% ipython --no-banner

In [1]: import numpy as np

In [2]: from numpy import linalg as LA

In [3]: np.set_printoptions(precision=2, suppress=True, linewidth=120)

In [4]: rd = lambda a: np.round(a, 2) + 0

In [5]: K = np.load("dump.npy")

In [6]: K
Out[6]: 
array([[0., 1.],
       [1., 0.]])

In [7]: Q = K.astype(float).copy()

In [8]: for j in range(2):
   ...:     Q[:, j] -= Q[:, :j] @ (Q[:, :j].T @ Q[:, j])
   ...:     Q[:, j] /= LA.norm(Q[:, j])
   ...: 

In [9]: print(Q.T @ K)
[[1. 0.]
 [0. 1.]]

In [10]: print(Q)
[[0. 1.]
 [1. 0.]]

In [11]: Q.T @ Q
Out[11]: 
array([[1., 0.],
       [0., 1.]])

In [12]: evals, V = LA.eig(K)

In [13]: np.prod(evals)
Out[13]: np.float64(-1.0)

In [14]: rd(np.sort(LA.eigvals(K @ K)))
Out[14]: array([1., 1.])

In [15]: K @ V[:, 0] - evals[0] * V[:, 0]
Out[15]: array([0., 0.])

In [16]: F = np.load("sample13.npy")

In [17]: F
Out[17]: 
array([[-2.25, -4.1 ,  2.72],
       [-1.64,  0.94,  1.84],
       [ 5.52, -0.63,  0.48],
       [-3.77, -0.76,  5.88],
       [ 1.26, -4.47,  1.22],
       [ 0.49,  1.81,  4.85],
       [-5.08, -2.5 , -0.04],
       [-3.43,  2.66,  5.87],
       [ 1.88,  3.19, -1.13],
       [ 4.29, -0.31,  2.9 ],
       [-4.87,  2.62,  1.68],
       [-0.33, -3.98, -4.54],
       [ 1.86, -3.87, -5.01],
       [ 2.57,  1.68, -4.62],
       [-5.07,  3.82, -0.04],
       [-2.63,  1.92, -0.54],
       [-3.99, -0.04, -1.25]])

In [18]: Ac = (F - F.mean(axis=0)) / F.std(axis=0)

In [19]: print(rd(Ac.std(axis=0)))
[1. 1. 1.]

In [20]: np.argwhere(np.abs(Ac) > 2)
Out[20]: array([], shape=(0, 2), dtype=int64)

In [21]: c = LA.lstsq(np.delete(Ac, 0, axis=1), Ac[:, 0])[0]

In [22]: rd(c)
Out[22]: array([-0.15, -0.22])

In [23]: vec = np.array([5, 2, 5])

In [24]: (F @ vec).argmax()
Out[24]: np.int64(9)

In [25]: F @ np.eye(3)[1]
Out[25]: 
array([-4.1 ,  0.94, -0.63, -0.76, -4.47,  1.81, -2.5 ,  2.66,  3.19, -0.31,  2.62, -3.98, -3.87,  1.68,  3.82,  1.92,
       -0.04])

In [26]: np.sign((F @ vec).round(6))
Out[26]: array([-1.,  1.,  1.,  1.,  1.,  1., -1.,  1.,  1.,  1., -1., -1., -1., -1., -1., -1., -1.])

In [27]: E = np.array([[1, -2, 0, -1], [1, 1, -2, -3], [-1, 0, -1, -3], [-1, 1, -1, 1]])

In [28]: E.ravel(order="F")
Out[28]: array([ 1,  1, -1, -1, -2,  1,  0,  1,  0, -2, -1, -1, -1, -3, -3,  1])

In [29]: E.reshape(-1, 2)
Out[29]: 
array([[ 1, -2],
       [ 0, -1],
       [ 1,  1],
       [-2, -3],
       [-1,  0],
       [-1, -3],
       [-1,  1],
       [-1,  1]])

In [30]: blk = E.reshape(4, 2, -1)

In [31]: blk.shape
Out[31]: (4, 2, 2)

In [32]: np.swapaxes(blk, 1, 2)[2]
Out[32]: 
array([[-1, -1],
       [ 0, -3]])

In [33]: rd(np.poly(E))
Out[33]: array([  1.,  -2.,   1.,  14., -22.])

In [34]: np.einsum("ij,ji->", E, E)
Out[34]: np.int64(2)

In [35]: print(rd(LA.det(E[::-1])))
-22.0

In [36]: np.kron(np.eye(2, dtype=int), E)
Out[36]: 
array([[ 1, -2,  0, -1,  0,  0,  0,  0],
       [ 1,  1, -2, -3,  0,  0,  0,  0],
       [-1,  0, -1, -3,  0,  0,  0,  0],
       [-1,  1, -1,  1,  0,  0,  0,  0],
       [ 0,  0,  0,  0,  1, -2,  0, -1],
       [ 0,  0,  0,  0,  1,  1, -2, -3],
       [ 0,  0,  0,  0, -1,  0, -1, -3],
       [ 0,  0,  0,  0, -1,  1, -1,  1]])

In [37]: print(rd(LA.eigvals(E).sum().real))
2.0

In [38]: rd(LA.det(2 * E)), rd(LA.det(E))
Out[38]: (np.float64(-352.0), np.float64(-22.0))

In [39]: np.einsum("ii->", E)
Out[39]: np.int64(2)

In [40]: M = np.array([[1, -1, 1], [1, 0, 0], [1, 1, 1]])

In [41]: M
Out[41]: 
array([[ 1, -1,  1],
       [ 1,  0,  0],
       [ 1,  1,  1]])

In [42]: C2 = M.T @ M

In [43]: print(np.allclose(C2, C2.T))
True

In [44]: np.trace(C2), (M ** 2).sum()
Out[44]: (np.int64(7), np.int64(7))

In [45]: LA.matrix_rank(C2)
Out[45]: np.int64(3)

In [46]: C2
Out[46]: 
array([[3, 0, 2],
       [0, 2, 0],
       [2, 0, 2]])

In [47]: rd(LA.svd(M, compute_uv=False) ** 2)
Out[47]: array([4.56, 2.  , 0.44])

In [48]: rd(LA.eigvalsh(C2)[::-1])
Out[48]: array([4.56, 2.  , 0.44])

In [49]: rd(LA.norm(E, axis=0))
Out[49]: array([2.  , 2.45, 2.45, 4.47])

In [50]: rd(LA.norm(E, 2))
Out[50]: np.float64(4.88)

In [51]: print(rd(LA.norm(E) ** 2 / LA.norm(E, 2) ** 2))
1.51

In [52]: LA.norm(E, axis=2)
AxisError: axis 2 is out of bounds for array of dimension 2


In [53]: E[1] @ E[3]
Out[53]: np.int64(-1)

In [54]: rd(LA.norm(E[1] - E[3]))
Out[54]: np.float64(4.58)

In [55]: print(rd(LA.norm(E, 1)), rd(LA.norm(E, np.inf)))
8.0 7.0

In [56]: mat = np.load("block5.npy")

In [57]: rd(mat)
Out[57]: 
array([[ 0.9 ,  0.04, -0.2 ,  0.22],
       [ 0.04,  0.98,  0.08, -0.09],
       [-0.2 ,  0.08,  0.6 ,  0.44],
       [ 0.22, -0.09,  0.44,  0.52]])

In [58]: # rank 3

In [59]: r = LA.matrix_rank(mat)

In [60]: r
Out[60]: np.int64(3)

In [61]: null = LA.svd(mat)[2][r:].T

In [62]: rd(null @ null.T)
Out[62]: 
array([[ 0.1 , -0.04,  0.2 , -0.22],
       [-0.04,  0.02, -0.08,  0.09],
       [ 0.2 , -0.08,  0.4 , -0.44],
       [-0.22,  0.09, -0.44,  0.48]])

In [63]: rd(null[:, 0] / null[np.abs(null[:, 0]).round(6).argmax(), 0])
Out[63]: array([-0.47,  0.18, -0.92,  1.  ])

In [64]: [int(LA.matrix_rank(mat[:i])) for i in range(1, len(mat) + 1)]
Out[64]: [1, 2, 3, 3]

In [65]: print(np.allclose(mat @ null, 0))
True

In [66]: vec = np.array([7, 3, 1, 4])

In [67]: print(rd(LA.eigvalsh(2 * mat - np.eye(4))))
[-1.  1.  1.  1.]

In [68]: rd(mat @ mat @ vec)
Out[68]: array([7.08, 2.97, 1.15, 3.83])

In [69]: rd(mat @ vec)
Out[69]: array([7.08, 2.97, 1.15, 3.83])

In [70]: print(rd(np.trace(mat)))
3.0

In [71]: np.argsort(-LA.norm(mat, axis=0).round(6), kind="stable")[:3]
Out[71]: array([1, 0, 2])

In [72]: [round(float(x), 2) for x in LA.svd(mat, compute_uv=False)[:3]]
Out[72]: [1.0, 1.0, 1.0]

In [73]: LA.matrix_rank(mat, rtol=0.1)
Out[73]: np.int64(3)

In [74]: LA.cond(mat) > 100
Out[74]: np.True_

In [75]: print(rd(LA.norm(mat, 2) / LA.norm(mat)))
0.58

In [76]: X = np.array([[0.9, 0.6, -0.1],
    ...:     [0.3, -1.0, -1.4],
    ...:     [0.7, 0.9, 1.1],
    ...:     [1.0, -2.3, -0.8],
    ...:     [0.0, 0.0, -0.1],
    ...:     [2.0, -1.2, 1.6],
    ...:     [-0.6, 0.0, -2.0],
    ...:     [0.3, 1.2, 0.0],
    ...:     [-0.3, -0.8, -0.7],
    ...:     [-1.8, 0.3, 1.3],
    ...:     [0.3, -0.6, -0.6],
    ...:     [0.7, 1.3, 1.5],
    ...:     [1.7, -0.7, -0.4],
    ...:     [-1.4, 0.1, 0.5]])

In [77]: rng = np.random.default_rng(118493)

In [78]: X[:, 2] = 3 * X[:, 1] + 0.02 * rng.normal(size=14)

In [79]: rd(X)
Out[79]: 
array([[ 0.9 ,  0.6 ,  1.81],
       [ 0.3 , -1.  , -3.01],
       [ 0.7 ,  0.9 ,  2.71],
       [ 1.  , -2.3 , -6.92],
       [ 0.  ,  0.  , -0.01],
       [ 2.  , -1.2 , -3.59],
       [-0.6 ,  0.  ,  0.  ],
       [ 0.3 ,  1.2 ,  3.61],
       [-0.3 , -0.8 , -2.38],
       [-1.8 ,  0.3 ,  0.9 ],
       [ 0.3 , -0.6 , -1.77],
       [ 0.7 ,  1.3 ,  3.92],
       [ 1.7 , -0.7 , -2.12],
       [-1.4 ,  0.1 ,  0.32]])

In [80]: C2 = X.T @ X

In [81]: rd(LA.eigvalsh(C2)[::-1])
Out[81]: array([138.41,  14.03,   0.  ])

In [82]: rd(C2)
Out[82]: 
array([[ 15.6 ,  -4.37, -13.17],
       [ -4.37,  13.62,  40.97],
       [-13.17,  40.97, 123.22]])

In [83]: rd(np.trace(C2)), rd((X ** 2).sum())
Out[83]: (np.float64(152.44), np.float64(152.44))

In [84]: left, sig, VT = LA.svd(X)

In [85]: rd(sig)
Out[85]: array([11.76,  3.75,  0.02])

In [86]: Y = left[:, :2] @ np.diag(sig[:2]) @ VT[:2]

In [87]: rd(Y)
Out[87]: 
array([[ 0.9 ,  0.6 ,  1.81],
       [ 0.3 , -1.  , -3.01],
       [ 0.7 ,  0.9 ,  2.71],
       [ 1.  , -2.3 , -6.92],
       [ 0.  ,  0.  , -0.01],
       [ 2.  , -1.19, -3.6 ],
       [-0.6 ,  0.  ,  0.  ],
       [ 0.3 ,  1.2 ,  3.61],
       [-0.3 , -0.79, -2.38],
       [-1.8 ,  0.3 ,  0.9 ],
       [ 0.3 , -0.59, -1.77],
       [ 0.7 ,  1.3 ,  3.92],
       [ 1.7 , -0.7 , -2.12],
       [-1.4 ,  0.11,  0.32]])

In [88]: print(rd(LA.norm(X - Y) / LA.norm(X)))
0.0

In [89]: LA.matrix_rank(X, rtol=0.05)
Out[89]: np.int64(2)
